% python3 -q
>>> import numpy as np
>>> np.set_printoptions(precision=2, suppress=True, linewidth=200)
>>> mat = np.array([[0.0, 1.3, 0.3, -0.6, -0.3],
...     [-0.5, -0.8, -0.2, -1.6, -0.5],
...     [2.0, 0.4, 0.9, 0.0, -0.7],
...     [0.2, -1.4, -1.9, -0.7, -2.2],
...     [1.1, 0.7, 0.5, 2.4, 0.9]])
>>> rng = np.random.default_rng(49464)
>>> mat[2] = mat[1] + 0.1 * rng.normal(size=5)
>>> print(mat)
[[ 0.    1.3   0.3  -0.6  -0.3 ]
 [-0.5  -0.8  -0.2  -1.6  -0.5 ]
 [-0.48 -0.78 -0.33 -1.64 -0.57]
 [ 0.2  -1.4  -1.9  -0.7  -2.2 ]
 [ 1.1   0.7   0.5   2.4   0.9 ]]
>>> idx = rng.permutation(5)
>>> print(idx)
[2 0 4 3 1]
>>> A2 = mat[idx][:, idx]
>>> print(np.round(np.trace(A2), 2))
-0.93
>>> r0 = np.array([1, 2, 0])
>>> print(np.correlate(mat[0], mat[4], "full"))
[ 0.    1.17  3.39  0.83 -0.65  0.62 -0.24 -0.87 -0.33]
>>> print(np.convolve(mat[0], r0))
[ 0.   1.3  2.9  0.  -1.5 -0.6  0. ]
>>> print(np.polyval(r0, mat[0]))
[ 0.    4.29  0.69 -0.84 -0.51]
>>> print(round(float(np.linalg.norm(mat[3] - mat[2])), 2))
2.61
>>> print(np.round(np.linalg.norm(mat, 1), 2), round(float(np.linalg.norm(mat, np.inf)), 2))
6.94 6.4
>>> print(np.linalg.norm(mat, axis=1).argmax())
3
>>> print(np.round(np.linalg.norm(mat, 2), 2))
4.64
>>> print(np.linalg.norm(mat, axis=0))
[1.32 2.32 2.03 3.45 2.51]
>>> print(np.round(np.linalg.norm(mat) ** 2 / np.linalg.norm(mat, 2) ** 2, 2))
1.37
>>> print(round(np.linalg.norm(mat, "nuc"), 2))
8.79
>>> print(round(np.linalg.norm(mat[3], 1), 2), round(float(np.linalg.norm(mat[3], np.inf)), 2))
6.4 2.2
>>> vec = np.array([2, -2, 2, 1, -2])
>>> target = mat @ vec
>>> b, lr = np.zeros(5), 1 / np.linalg.norm(mat, 2) ** 2
>>> for i in range(6):
...     b -= lr * mat.T @ (mat @ b - target)
...     if i % 2 == 0: print(i, round(np.linalg.norm(mat @ b - target), 2))
... 
0 3.3
2 1.91
4 1.26
>>> print(b)
[ 0.55 -0.71 -0.69  0.93 -0.45]
>>> print(round(float(np.linalg.cond(mat)), 2))
94.14
>>> X = np.load("x.npy")
>>> print(X)
[[11  2  6]
 [ 4 -2 -2]
 [-9  3  0]]
>>> q, V = np.linalg.qr(mat[:, :3])[0], np.linalg.qr(mat[:, 3:])[0]
>>> sig = np.linalg.svd(q.T @ V, compute_uv=False)
>>> print((sig > 0.9).sum())
2
>>> A2 = X + rng.integers(-2, 3, (3, 2)) @ rng.integers(-2, 3, (2, 3))
>>> print(A2)
[[  9   4   8]
 [  4   0  -6]
 [-11   5   2]]
>>> print(np.round(np.linalg.svd(A2 - X, compute_uv=False), 2) + 0)
[5.29 4.   0.  ]
>>> vec = np.array([0, 1, 1])
>>> h1 = np.maximum(A2 @ vec, 0)
>>> print(np.maximum(A2 @ (3 * vec), 0))
[36  0 21]
>>> print(np.tanh(A2 @ vec))
[ 1. -1.  1.]
>>> print(h1)
[12  0  7]
>>> print(np.maximum(A2 @ vec, 0) - np.maximum(-A2 @ vec, 0))
[12 -6  7]
>>> print(A2.T @ h1)
[ 31  83 110]
>>> print(np.linalg.eigvals(X))
[5.79+0.j   1.61+2.97j 1.61-2.97j]
>>> print(np.einsum("ii->", X))
9
>>> feats = np.loadtxt("layer1.csv", delimiter=",")
>>> print(feats)
[[-2.  0.  0.]
 [ 0.  2.  3.]
 [ 0. -1.  1.]]
>>> # splits into 2 blocks
>>> A2 = feats / np.linalg.norm(feats, axis=1, keepdims=True)
>>> C2 = A2 @ A2.T
>>> print(np.linalg.norm(A2, axis=1))
[1. 1. 1.]
>>> print(np.degrees(np.arccos(np.clip(C2[0, 1], -1, 1))))
90.0
>>> print(C2)
[[1.  0.  0. ]
 [0.  1.  0.2]
 [0.  0.2 1. ]]
>>> Uu, sig, Vh = np.linalg.svd(X, full_matrices=False)
>>> print(sig / sig[0])
[1.   0.41 0.04]
>>> print(np.round(Vh @ Vh.T, 2) + 0)
[[1. 0. 0.]
 [0. 1. 0.]
 [0. 0. 1.]]
>>> print(np.cumsum(sig ** 2) / np.sum(sig ** 2))
[0.86 1.   1.  ]
>>> print(np.round(Uu.T @ X @ Vh.T, 2) + 0)
[[15.35  0.    0.  ]
 [ 0.    6.25  0.  ]
 [ 0.    0.    0.69]]
>>> hat = np.triu(np.array([[-2, -2, 0], [1, 3, -3], [2, 3, -1]]), 1) + np.eye(3)
>>> A2 = hat @ feats @ np.linalg.inv(hat)
>>> print(round(np.linalg.det(A2), 2))
-10.0
>>> print(np.poly(A2))
[ 1. -1. -1. 10.]
>>> K = np.load("case14.npy")
>>> print(K)
[[ 0.5 -0.9  3.   0.2]
 [-0.3 -0.3  2.1  1.3]
 [-0.1 -0.3  3.6  0.3]]
>>> theta = np.radians(30)
>>> R = np.eye(3)
>>> R[0, 0] = R[1, 1] = np.cos(theta)
>>> R[0, 1], R[1, 0] = -np.sin(theta), np.sin(theta)
>>> print(R)
[[ 0.87 -0.5   0.  ]
 [ 0.5   0.87  0.  ]
 [ 0.    0.    1.  ]]
>>> A2 = X @ R.T
>>> print(np.linalg.svd(X, compute_uv=False), np.linalg.svd(A2, compute_uv=False))
[15.35  6.25  0.69] [15.35  6.25  0.69]
>>> print(A2)
[[ 8.53  7.23  6.  ]
 [ 4.46  0.27 -2.  ]
 [-9.29 -1.9   0.  ]]
>>> print(np.abs(A2 - X).max(axis=0))
[2.47 5.23 0.  ]
>>> print(np.allclose(X @ X.T, A2 @ A2.T))
True
>>> print(np.round(np.linalg.det(R), 2), round(np.trace(R), 2))
1.0 2.73
>>> F = np.load("dump.npy")
>>> print(F)
[[ 15.12  -0.01 -13.09]
 [  3.84   2.3  -19.49]
 [-10.     8.6   15.04]
 [ -2.59 -13.81  14.24]
 [ 11.67  11.91 -11.05]
 [ 19.69   3.03  -1.78]
 [-14.52   2.88 -13.45]
 [ -0.79   3.35  19.7 ]
 [ 17.41   4.29  -8.86]
 [ -8.67   4.34  17.49]]
>>> idx = F[:, 1] > np.median(F[:, 1])
>>> r0 = F[idx].mean(axis=0) - F[~idx].mean(axis=0)
>>> print(np.argsort(-np.abs(r0).round(6), kind="stable"))
[2 1 0]
>>> print((((F - F.mean(axis=0)) @ r0 > 0) == idx).mean())
0.7
